% ipython --no-banner

In [1]: import numpy as np

In [2]: np.set_printoptions(precision=3, suppress=True, linewidth=140, legacy="1.25")

In [3]: A = np.load("block5.npy")

In [4]: print(A)
[[0 1 0 0]
 [1 0 1 1]
 [0 1 0 1]
 [0 1 1 0]]

In [5]: print(A.sum(axis=0))
[1 3 2 2]

In [6]: print(np.argwhere(np.triu(A)))
[[0 1]
 [1 2]
 [1 3]
 [2 3]]

In [7]: print(A @ A)
[[1 0 1 1]
 [0 3 1 1]
 [1 1 2 1]
 [1 1 1 2]]

In [8]: L = np.diag(A.sum(axis=1)) - A

In [9]: print(np.linalg.matrix_rank(L))
3

In [10]: print((np.linalg.eigvalsh(L) < 1e-8).sum())
1

In [11]: print(np.round(np.linalg.eigvalsh(L), 3) + 0)
[0. 1. 3. 4.]

In [12]: print(round(np.linalg.det(L[1:, 1:])))
3

In [13]: F = np.load("layer16.npy")

In [14]: print(F)
[[0. 5. 2. 5.]
 [5. 0. 0. 0.]
 [2. 0. 0. 0.]
 [5. 0. 0. 0.]]

In [15]: Uu, s, Vt = np.linalg.svd(F)

In [16]: print(s.round(3) + 0)
[7.348 7.348 0.    0.   ]

In [17]: Y = Uu[:, :2] @ np.diag(s[:2]) @ Vt[:2]

In [18]: print(np.linalg.matrix_rank(Y))
2

In [19]: print(np.linalg.matrix_rank(F, rtol=0.05))
2

In [20]: print(round(float(np.linalg.norm(F - Y) / np.linalg.norm(F)), 3))
0.0

In [21]: rng = np.random.default_rng(3343)

In [22]: z = rng.permutation(4)

In [23]: print(z)
[2 3 0 1]

In [24]: Y = F[z][:, z]

In [25]: print(np.round(np.sort(np.abs(np.linalg.eigvals(Y))), 3) + 0)
[0.    0.    7.348 7.348]

In [26]: print(Y)
[[0. 0. 2. 0.]
 [0. 0. 5. 0.]
 [2. 5. 0. 5.]
 [0. 0. 5. 0.]]

In [27]: print(round(np.linalg.det(Y), 3), np.round(np.linalg.det(F[z]), 3))
0.0 0.0

In [28]: w, V = np.linalg.eig(A)

In [29]: print(np.round(A @ V[:, 0] - w[0] * V[:, 0], 3) + 0)
[0. 0. 0. 0.]

In [30]: print(np.round(np.prod(w), 3))
1.0

In [31]: w, V = np.linalg.eigh(F)

In [32]: x0 = np.array([1, 0, 0, 2])

In [33]: print(V * np.maximum(w, 0) @ V.T)
[[3.674 2.5   1.    2.5  ]
 [2.5   1.701 0.68  1.701]
 [1.    0.68  0.272 0.68 ]
 [2.5   1.701 0.68  1.701]]

In [34]: print(np.abs(F).sum(axis=1).max(), round(np.abs(w).max(), 3))
12.0 7.348

In [35]: print(np.linalg.eigvalsh(F[1:, 1:]))
[0. 0. 0.]

In [36]: print(x0 @ F @ x0 / (x0 @ x0), round(w[0], 3), round(float(w[-1]), 3))
4.0 -7.348 7.348

In [37]: print(np.all(np.linalg.eigvalsh(F) > 0))
False

In [38]: print([round(float(np.linalg.det(F[:i, :i])), 2) + 0 for i in range(1, 5)])
[0.0, -25.0, 0.0, 0.0]

In [39]: M = np.load("data.npy")

In [40]: print(M)
[[7 9]
 [9 7]]

In [41]: w, V = np.linalg.eigh(M)

In [42]: print(np.abs(V[:, -1]))
[0.707 0.707]

In [43]: print(np.unique(w.round(6) + 0, return_counts=True)[1])
[1 1]

In [44]: Uu, s, Vt = np.linalg.svd(M, full_matrices=False)

In [45]: print(round(np.sqrt((s ** 2).sum()), 3), np.round(np.linalg.norm(M), 3))
16.125 16.125

In [46]: print((s > 1e-8).sum())
2

In [47]: E = np.diag(np.array([2, -3])) + 2 * np.eye(2, k=1) + 2 * np.eye(2, k=-1)

In [48]: print(E)
[[ 2.  2.]
 [ 2. -3.]]

In [49]: # symmetric

In [50]: print(np.kron(np.eye(2, dtype=int), E))
[[ 2.  2.  0.  0.]
 [ 2. -3.  0. -0.]
 [ 0.  0.  2.  2.]
 [ 0. -0.  2. -3.]]

In [51]: print(np.poly(E))
[  1.   1. -10.]

In [52]: print(np.round(np.linalg.det(2 * E), 3), np.round(np.linalg.det(E), 3))
-40.0 -10.0

In [53]: print(round(float(np.linalg.det(E[::-1])), 3))
10.0

In [54]: print(round(float(np.linalg.eigvals(E).sum().real), 3))
-1.0

In [55]: Y = E / np.sqrt((E ** 2).mean(axis=1, keepdims=True))

In [56]: print(E - E.mean(axis=1, keepdims=True))
[[ 0.   0. ]
 [ 2.5 -2.5]]

In [57]: blk = np.stack([E, -2 * E, E[::-1]])

In [58]: print(blk.sum(axis=0))
[[ 0. -5.]
 [ 0.  5.]]

In [59]: print(blk.shape)
(3, 2, 2)

In [60]: print(np.einsum("bij,cij->bc", blk, blk))
[[ 21. -42.  -4.]
 [-42.  84.   8.]
 [ -4.   8.  21.]]

In [61]: print(np.linalg.matrix_rank(blk))
[2 2 2]

In [62]: print(E.reshape(-1, 2))
[[ 2.  2.]
 [ 2. -3.]]

In [63]: print(E.reshape(2, -1))
[[ 2.  2.]
 [ 2. -3.]]

In [64]: blk = E.reshape(2, 2, -1)

In [65]: print(blk.shape)
(2, 2, 1)

In [66]: print(blk.transpose(1, 0, 2))
[[[ 2.]
  [ 2.]]

 [[ 2.]
  [-3.]]]

In [67]: print(np.einsum("ihd,jhd->hij", blk, blk).shape)
(2, 2, 2)

In [68]: print([round(float(np.linalg.det(E[:i, :i])), 2) + 0 for i in range(1, 3)])
[2.0, -10.0]

In [69]: try:
    ...:     np.linalg.cholesky(E)
    ...: except np.linalg.LinAlgError as e:
    ...:     print(repr(e))
    ...: 
LinAlgError('Matrix is not positive definite')

In [70]: print(round(np.linalg.eigvalsh(E).min(), 3))
-3.702

In [71]: print(np.all(np.linalg.eigvalsh(E) > 0))
False

In [72]: Y = np.array([[0, 0, -4], [-4, 5, 4], [-4, -1, 2]])

In [73]: m1 = np.tril(Y)

In [74]: print(m1)
[[ 0  0  0]
 [-4  5  0]
 [-4 -1  2]]

In [75]: print(np.linalg.matrix_rank(m1 - m1[0, 0] * np.eye(3)))
2

In [76]: print(np.prod(np.diag(m1)), np.round(np.linalg.det(m1), 3))
0 0.0

In [77]: print(np.sort(np.linalg.eigvals(m1)))
[0. 2. 5.]

In [78]: print(m1 @ m1)
[[  0   0   0]
 [-20  25   0]
 [ -4  -7   4]]

In [79]: mat = np.array([[2.0, -1.0, 5.0, 5.0],
    ...:     [-1.0, -2.0, -2.0, 1.0],
    ...:     [0.0, 0.0, 2.0, 1.0],
    ...:     [0.0, 0.0, 3.0, 2.0]])

In [80]: w, V = np.linalg.eig(mat)

In [81]: print(w)
[ 2.236 -2.236  3.732  0.268]

In [82]: print(round(float(np.prod(w)), 3))
-5.0

In [83]: print(np.sort(np.linalg.eigvals(mat @ mat)))
[ 0.072  5.     5.    13.928]

In [84]: print(np.sort(np.linalg.eigvals(mat.T)))
[-2.236  0.268  2.236  3.732]

In [85]: print(mat.shape)
(4, 4)

In [86]: print(np.count_nonzero(mat))
12

In [87]: print(mat.mean(axis=0))
[ 0.25 -0.75  2.    2.25]

In [88]: t = np.radians(120)

In [89]: r_ = np.eye(4)

In [90]: r_[3, 3] = r_[1, 1] = np.cos(t)

In [91]: r_[3, 1], r_[1, 3] = -np.sin(t), np.sin(t)

In [92]: print(r_)
[[ 1.     0.     0.     0.   ]
 [ 0.    -0.5    0.     0.866]
 [ 0.     0.     1.     0.   ]
 [ 0.    -0.866  0.    -0.5  ]]

In [93]: Y = mat @ r_.T

In [94]: print(np.allclose(mat @ mat.T, Y @ Y.T))
True

In [95]: print(round(np.linalg.det(r_), 3), round(float(np.trace(r_)), 3))
1.0 1.0

In [96]: print(np.abs(Y - mat).max(axis=0))
[0.    5.83  0.    6.634]
